In [1]: import numpy as np

In [2]: np.set_printoptions(precision=3, suppress=True, linewidth=160)

In [3]: A = np.maximum(np.array([[1, 2],
   ...:     [0, 1],
   ...:     [2, 3],
   ...:     [2, 1],
   ...:     [2, 1],
   ...:     [1, 2],
   ...:     [3, 2],
   ...:     [1, 1],
   ...:     [3, 2],
   ...:     [1, 0],
   ...:     [0, 0],
   ...:     [0, 1],
   ...:     [0, 2],
   ...:     [3, 0],
   ...:     [0, 3],
   ...:     [3, 3],
   ...:     [0, 3],
   ...:     [0, 0],
   ...:     [3, 3],
   ...:     [2, 1],
   ...:     [3, 3],
   ...:     [3, 0],
   ...:     [2, 3],
   ...:     [2, 3],
   ...:     [0, 1],
   ...:     [1, 0],
   ...:     [0, 0],
   ...:     [2, 2],
   ...:     [1, 3],
   ...:     [2, 3],
   ...:     [0, 0],
   ...:     [0, 3],
   ...:     [1, 2]]) @ np.array([[2, 3, 2, 3, 3], [0, 1, 2, 2, 3]]) + np.array([-3, 1, -1, 3, 3]), 0)

In [4]: A
Out[4]: 
array([[ 0,  6,  5, 10, 12],
       [ 0,  2,  1,  5,  6],
       [ 1, 10,  9, 15, 18],
       [ 1,  8,  5, 11, 12],
       [ 1,  8,  5, 11, 12],
       [ 0,  6,  5, 10, 12],
       [ 3, 12,  9, 16, 18],
       [ 0,  5,  3,  8,  9],
       [ 3, 12,  9, 16, 18],
       [ 0,  4,  1,  6,  6],
       [ 0,  1,  0,  3,  3],
       [ 0,  2,  1,  5,  6],
       [ 0,  3,  3,  7,  9],
       [ 3, 10,  5, 12, 12],
       [ 0,  4,  5,  9, 12],
       [ 3, 13, 11, 18, 21],
       [ 0,  4,  5,  9, 12],
       [ 0,  1,  0,  3,  3],
       [ 3, 13, 11, 18, 21],
       [ 1,  8,  5, 11, 12],
       [ 3, 13, 11, 18, 21],
       [ 3, 10,  5, 12, 12],
       [ 1, 10,  9, 15, 18],
       [ 1, 10,  9, 15, 18],
       [ 0,  2,  1,  5,  6],
       [ 0,  4,  1,  6,  6],
       [ 0,  1,  0,  3,  3],
       [ 1,  9,  7, 13, 15],
       [ 0,  7,  7, 12, 15],
       [ 1, 10,  9, 15, 18],
       [ 0,  1,  0,  3,  3],
       [ 0,  4,  5,  9, 12],
       [ 0,  6,  5, 10, 12]])

In [5]: round(np.log10(np.linalg.cond(A)))
Out[5]: 2

In [6]: round(np.linalg.norm(A, 2) / np.linalg.norm(A), 3)
Out[6]: np.float64(0.995)

In [7]: np.abs(np.linalg.svd(A)[2][-1])
Out[7]: array([0.037, 0.339, 0.281, 0.714, 0.543])

In [8]: np.linalg.cond(A) > 100
Out[8]: np.True_
